In [1]: import numpy as np

In [2]: np.set_printoptions(suppress=True, linewidth=200)

In [3]: F = np.array([[-1, 0, 1, 2], [3, 4, 5, 6], [7, 8, 9, 10]])

In [4]: # rank 2

In [5]: rk = np.linalg.matrix_rank(F)

In [6]: rk
Out[6]: np.int64(2)

In [7]: null = np.linalg.svd(F)[2][rk:].T

In [8]: np.round(F @ null, 3) + 0
Out[8]: 
array([[0., 0.],
       [0., 0.],
       [0., 0.]])

In [9]: null.shape
Out[9]: (4, 2)

In [10]: [int(np.linalg.matrix_rank(F[:, :j + 1])) for j in range(4)]
Out[10]: [1, 2, 2, 2]

In [11]: np.round(null @ null.T, 3)
Out[11]: 
array([[ 0.3, -0.4, -0.1,  0.2],
       [-0.4,  0.7, -0.2, -0.1],
       [-0.1, -0.2,  0.7, -0.4],
       [ 0.2, -0.1, -0.4,  0.3]])

In [12]: np.allclose(F @ null, 0)
Out[12]: True

In [13]: np.linalg.matrix_rank(F.T @ F), np.linalg.matrix_rank(F @ F.T)
Out[13]: (np.int64(2), np.int64(2))

In [14]: Uu, sv, VT = np.linalg.svd(F)

In [15]: V = VT[:(sv > 1e-8).sum()]

In [16]: rng = np.random.default_rng(5696)

In [17]: vec = F[2] + 3 * F[1] + rng.integers(2) * np.eye(4)[1]

In [18]: vec
Out[18]: array([16., 21., 24., 28.])

In [19]: round(float(np.linalg.norm(vec - V.T @ V @ vec)), 3)
Out[19]: 0.837

In [20]: np.allclose(V.T @ V @ vec, vec)
Out[20]: False

In [21]: A2 = F / np.sqrt((F ** 2).mean(axis=1, keepdims=True))

In [22]: A2[0].round(3)
Out[22]: array([-0.816,  0.   ,  0.816,  1.633])

In [23]: Uu, sv, VT = np.linalg.svd(F, full_matrices=False)

In [24]: sv.round(3) + 0
Out[24]: array([19.518,  2.245,  0.   ])

In [25]: np.abs(Uu[:, 0]).round(6).argmax()
Out[25]: np.int64(2)

In [26]: np.round(np.cumsum(sv ** 2) / np.sum(sv ** 2), 3)
Out[26]: array([0.987, 1.   , 1.   ])

In [27]: X = np.loadtxt("a.csv", delimiter=",")

In [28]: X
Out[28]: 
array([[1.   , 0.7  , 0.49 , 0.343],
       [0.7  , 1.   , 0.7  , 0.49 ],
       [0.49 , 0.7  , 1.   , 0.7  ],
       [0.343, 0.49 , 0.7  , 1.   ]])

In [29]: low = np.linalg.cholesky(X)

In [30]: np.round(low @ low.T, 3)
Out[30]: 
array([[1.   , 0.7  , 0.49 , 0.343],
       [0.7  , 1.   , 0.7  , 0.49 ],
       [0.49 , 0.7  , 1.   , 0.7  ],
       [0.343, 0.49 , 0.7  , 1.   ]])

In [31]: np.linalg.eigvalsh(X).min() > 0
Out[31]: np.True_

In [32]: round(float(np.prod(np.diag(low)) ** 2), 3), np.round(np.linalg.det(X), 3)
Out[32]: (0.133, np.float64(0.133))

In [33]: low.round(3)
Out[33]: 
array([[1.   , 0.   , 0.   , 0.   ],
       [0.7  , 0.714, 0.   , 0.   ],
       [0.49 , 0.5  , 0.714, 0.   ],
       [0.343, 0.35 , 0.5  , 0.714]])

In [34]: vals, V = np.linalg.eig(low)

In [35]: low @ V[:, 0] - vals[0] * V[:, 0]
Out[35]: array([0., 0., 0., 0.])

In [36]: vals.round(3)
Out[36]: array([0.714, 0.714, 0.714, 1.   ])

In [37]: np.round(np.sort(np.linalg.eigvals(low.T)), 3)
Out[37]: array([0.714, 0.714, 0.714, 1.   ])

In [38]: np.round(np.sort(np.linalg.eigvals(np.linalg.inv(low))), 3)
Out[38]: array([1. , 1.4, 1.4, 1.4])

In [39]: vec = np.ones(4)

In [40]: for _ in range(5):
    ...:     vec = X @ vec
    ...:     vec /= np.linalg.norm(vec)
    ...:     print(round(vec @ X @ vec, 3))
    ...: 
2.725
2.725
2.725
2.725
2.725

In [41]: np.round(np.linalg.eigvalsh(X)[-1], 3)
Out[41]: np.float64(2.725)

In [42]: q, V = np.linalg.qr(X[:, :1])[0], np.linalg.qr(X[:, 1:])[0]

In [43]: sv = np.linalg.svd(q.T @ V, compute_uv=False)

In [44]: round(np.linalg.norm(q @ q.T - V @ V.T, 2), 3)
Out[44]: np.float64(1.0)

In [45]: arr = np.array([[1, 2, 4, 2, 0],
    ...:     [1, 3, 6, 1, 1],
    ...:     [0, 3, 6, 3, 3],
    ...:     [0, 0, 0, 0, 2],
    ...:     [2, 2, 4, 0, 1]])

In [46]: arr
Out[46]: 
array([[1, 2, 4, 2, 0],
       [1, 3, 6, 1, 1],
       [0, 3, 6, 3, 3],
       [0, 0, 0, 0, 2],
       [2, 2, 4, 0, 1]])

In [47]: # rows and columns are dependent

In [48]: rk = np.linalg.matrix_rank(arr)

In [49]: rk
Out[49]: np.int64(4)

In [50]: null = np.linalg.svd(arr)[2][rk:].T

In [51]: np.round(null[:, 0] / null[np.abs(null[:, 0]).round(6).argmax(), 0], 3) + 0
Out[51]: array([ 0. ,  1. , -0.5,  0. ,  0. ])

In [52]: [int(np.linalg.matrix_rank(arr[:i])) for i in range(1, len(arr) + 1)]
Out[52]: [1, 2, 3, 4, 4]

In [53]: np.round(arr @ null, 3) + 0
Out[53]: 
array([[0.],
       [0.],
       [0.],
       [0.],
       [0.]])

In [54]: null.shape
Out[54]: (5, 1)

In [55]: np.linalg.matrix_rank(arr.T @ arr), np.linalg.matrix_rank(arr @ arr.T)
Out[55]: (np.int64(4), np.int64(4))

In [56]: [int(np.linalg.matrix_rank(arr[:, :j + 1])) for j in range(5)]
Out[56]: [1, 2, 2, 3, 4]

In [57]: [int(np.linalg.matrix_rank(np.delete(arr, i, axis=0))) for i in range(5)]
Out[57]: [4, 4, 4, 4, 4]

In [58]: Uu, sv, VT = np.linalg.svd(arr)

In [59]: V = VT[:(sv > 1e-8).sum()]

In [60]: vec = arr[4] + -2 * arr[2] + rng.integers(2) * np.eye(5)[2]

In [61]: vec
Out[61]: array([ 2., -4., -7., -6., -5.])

In [62]: np.round(V.T @ V, 3) + 0
Out[62]: 
array([[1. , 0. , 0. , 0. , 0. ],
       [0. , 0.2, 0.4, 0. , 0. ],
       [0. , 0.4, 0.8, 0. , 0. ],
       [0. , 0. , 0. , 1. , 0. ],
       [0. , 0. , 0. , 0. , 1. ]])

In [63]: np.round(np.linalg.norm(vec - V.T @ V @ vec), 3)
Out[63]: np.float64(0.447)

In [64]: np.allclose(V.T @ V @ vec, vec)
Out[64]: False

In [65]: np.round(np.diag(V.T @ V), 3)
Out[65]: array([1. , 0.2, 0.8, 1. , 1. ])

In [66]: W0 = np.loadtxt("layer19.csv", delimiter=",")

In [67]: W0
Out[67]: 
array([[ 40.367, -20.5  , -39.289, -20.22 ],
       [ 40.668, -20.99 , -41.361, -19.462],
       [ 41.434, -19.241, -42.192, -18.6  ],
       [ 40.004, -19.947, -38.594, -18.556],
       [ 40.375, -19.831, -39.997, -20.368],
       [ 41.278, -20.87 , -39.941, -20.985],
       [ 40.389, -19.607, -39.894, -19.822],
       [ 40.243, -20.467, -40.675, -20.927],
       [ 39.115, -20.585, -40.32 , -19.456],
       [ 40.67 , -19.943, -41.577, -20.077],
       [ 39.56 , -20.509, -39.66 , -20.597],
       [ 39.557, -20.761, -39.435, -19.677],
       [ 40.923, -20.942, -40.04 , -19.305],
       [ 38.547, -19.736, -39.012, -18.728]])

In [68]: proj = W0 @ np.linalg.solve(W0.T @ W0, W0.T)

In [69]: np.allclose(proj @ proj, proj)
Out[69]: True

In [70]: np.round(np.linalg.eigvalsh(proj), 3) + 0
Out[70]: array([0., 0., 0., 0., 0., 0., 0., 0., 0., 0., 1., 1., 1., 1.])
